$ python -q
>>> import numpy as np
>>> np.set_printoptions(suppress=True, linewidth=140)
>>> mat = np.loadtxt("x.csv", delimiter=",")
>>> mat
array([[ 2.64,  1.3 ,  2.58],
       [-2.92, -1.47, -2.96],
       [ 0.68,  0.36,  0.71],
       [-1.12, -0.56, -1.06],
       [ 4.56,  2.27,  4.53],
       [ 0.63,  0.31,  0.63],
       [ 2.97,  1.52,  2.96],
       [-0.45, -0.24, -0.39],
       [-2.05, -1.  , -2.04],
       [ 0.18,  0.09,  0.18],
       [ 3.08,  1.5 ,  3.02],
       [-1.26, -0.6 , -1.24],
       [-1.36, -0.66, -1.37],
       [ 2.23,  1.14,  2.24],
       [-0.43, -0.23, -0.48],
       [-1.55, -0.77, -1.54],
       [ 1.23,  0.57,  1.24],
       [-1.6 , -0.85, -1.65],
       [-3.18, -1.59, -3.19],
       [-0.09, -0.03, -0.12],
       [ 1.36,  0.69,  1.35],
       [-0.62, -0.31, -0.62],
       [ 1.03,  0.52,  1.06],
       [ 0.06,  0.05,  0.06],
       [ 0.84,  0.45,  0.85],
       [-1.77, -0.85, -1.74],
       [ 2.56,  1.29,  2.53],
       [ 1.78,  0.89,  1.81],
       [-3.94, -1.97, -3.99],
       [ 0.37,  0.17,  0.41],
       [ 1.44,  0.71,  1.45],
       [-1.31, -0.68, -1.32],
       [-2.33, -1.17, -2.3 ],
       [ 1.62,  0.82,  1.59],
       [-1.71, -0.84, -1.66]])
>>> rng = np.random.default_rng(612208)
>>> M2 = mat + rng.integers(-2, 3, (35, 1)) @ rng.integers(-2, 3, (1, 3))
>>> M2.round(2)
array([[ 4.64,  3.3 ,  6.58],
       [-0.92,  0.53,  1.04],
       [ 0.68,  0.36,  0.71],
       [-0.12,  0.44,  0.94],
       [ 4.56,  2.27,  4.53],
       [ 1.63,  1.31,  2.63],
       [ 1.97,  0.52,  0.96],
       [ 0.55,  0.76,  1.61],
       [-0.05,  1.  ,  1.96],
       [ 2.18,  2.09,  4.18],
       [ 3.08,  1.5 ,  3.02],
       [-3.26, -2.6 , -5.24],
       [-3.36, -2.66, -5.37],
       [ 1.23,  0.14,  0.24],
       [-1.43, -1.23, -2.48],
       [ 0.45,  1.23,  2.46],
       [ 3.23,  2.57,  5.24],
       [-2.6 , -1.85, -3.65],
       [-3.18, -1.59, -3.19],
       [-1.09, -1.03, -2.12],
       [ 3.36,  2.69,  5.35],
       [-1.62, -1.31, -2.62],
       [ 0.03, -0.48, -0.94],
       [ 1.06,  1.05,  2.06],
       [-1.16, -1.55, -3.15],
       [-3.77, -2.85, -5.74],
       [ 3.56,  2.29,  4.53],
       [ 3.78,  2.89,  5.81],
       [-1.94,  0.03,  0.01],
       [-0.63, -0.83, -1.59],
       [ 1.44,  0.71,  1.45],
       [-3.31, -2.68, -5.32],
       [-3.33, -2.17, -4.3 ],
       [-0.38, -1.18, -2.41],
       [ 0.29,  1.16,  2.34]])
>>> np.round(np.abs(M2 - mat).sum(axis=1), 2)
array([8., 8., 0., 4., 0., 4., 4., 4., 8., 8., 0., 8., 8., 4., 4., 8., 8., 4., 0., 4., 8., 4., 4., 4., 8., 8., 4., 8., 8., 4., 0., 8., 4.,
       8., 8.])
